$ python3 -q
>>> import numpy as np
>>> np.set_printoptions(precision=2, suppress=True, linewidth=140)
>>> feats = np.load("dump.npy")
>>> feats
array([[ 4,  5,  6,  7],
       [ 8,  9, 10, 11],
       [12, 13, 14, 15],
       [16, 17, 18, 19],
       [20, 21, 22, 23],
       [24, 25, 26, 27],
       [28, 29, 30, 31],
       [32, 33, 34, 35],
       [36, 37, 38, 39]])
>>> x0 = np.array([5, 0, -5, 1])
>>> h = np.maximum(feats @ x0, 0)
>>> feats.T @ h
array([3312, 3432, 3552, 3672])
>>> feats * (h > 1e-9)[:, None]
array([[ 0,  0,  0,  0],
       [ 8,  9, 10, 11],
       [12, 13, 14, 15],
       [16, 17, 18, 19],
       [20, 21, 22, 23],
       [24, 25, 26, 27],
       [28, 29, 30, 31],
       [32, 33, 34, 35],
       [36, 37, 38, 39]])
>>> np.unique(feats.round(6), axis=0).shape
(9, 4)
>>> np.abs(np.diag(np.linalg.qr(feats)[1])) > 1e-9
array([ True,  True, False, False])
>>> M2 = feats / np.linalg.norm(feats, axis=1, keepdims=True)
>>> cov = M2 @ M2.T
>>> (cov - 2 * np.eye(9)).round(6).argmax(axis=1)
array([1, 2, 3, 4, 5, 6, 7, 8, 7])
>>> cov[0]
array([1.  , 1.  , 0.99, 0.99, 0.99, 0.99, 0.99, 0.99, 0.99])
>>> (np.abs(cov) > 0.9).astype(int)
array([[1, 1, 1, 1, 1, 1, 1, 1, 1],
       [1, 1, 1, 1, 1, 1, 1, 1, 1],
       [1, 1, 1, 1, 1, 1, 1, 1, 1],
       [1, 1, 1, 1, 1, 1, 1, 1, 1],
       [1, 1, 1, 1, 1, 1, 1, 1, 1],
       [1, 1, 1, 1, 1, 1, 1, 1, 1],
       [1, 1, 1, 1, 1, 1, 1, 1, 1],
       [1, 1, 1, 1, 1, 1, 1, 1, 1],
       [1, 1, 1, 1, 1, 1, 1, 1, 1]])
>>> cov
array([[1.  , 1.  , 0.99, 0.99, 0.99, 0.99, 0.99, 0.99, 0.99],
       [1.  , 1.  , 1.  , 1.  , 1.  , 1.  , 1.  , 1.  , 1.  ],
       [0.99, 1.  , 1.  , 1.  , 1.  , 1.  , 1.  , 1.  , 1.  ],
       [0.99, 1.  , 1.  , 1.  , 1.  , 1.  , 1.  , 1.  , 1.  ],
       [0.99, 1.  , 1.  , 1.  , 1.  , 1.  , 1.  , 1.  , 1.  ],
       [0.99, 1.  , 1.  , 1.  , 1.  , 1.  , 1.  , 1.  , 1.  ],
       [0.99, 1.  , 1.  , 1.  , 1.  , 1.  , 1.  , 1.  , 1.  ],
       [0.99, 1.  , 1.  , 1.  , 1.  , 1.  , 1.  , 1.  , 1.  ],
       [0.99, 1.  , 1.  , 1.  , 1.  , 1.  , 1.  , 1.  , 1.  ]])
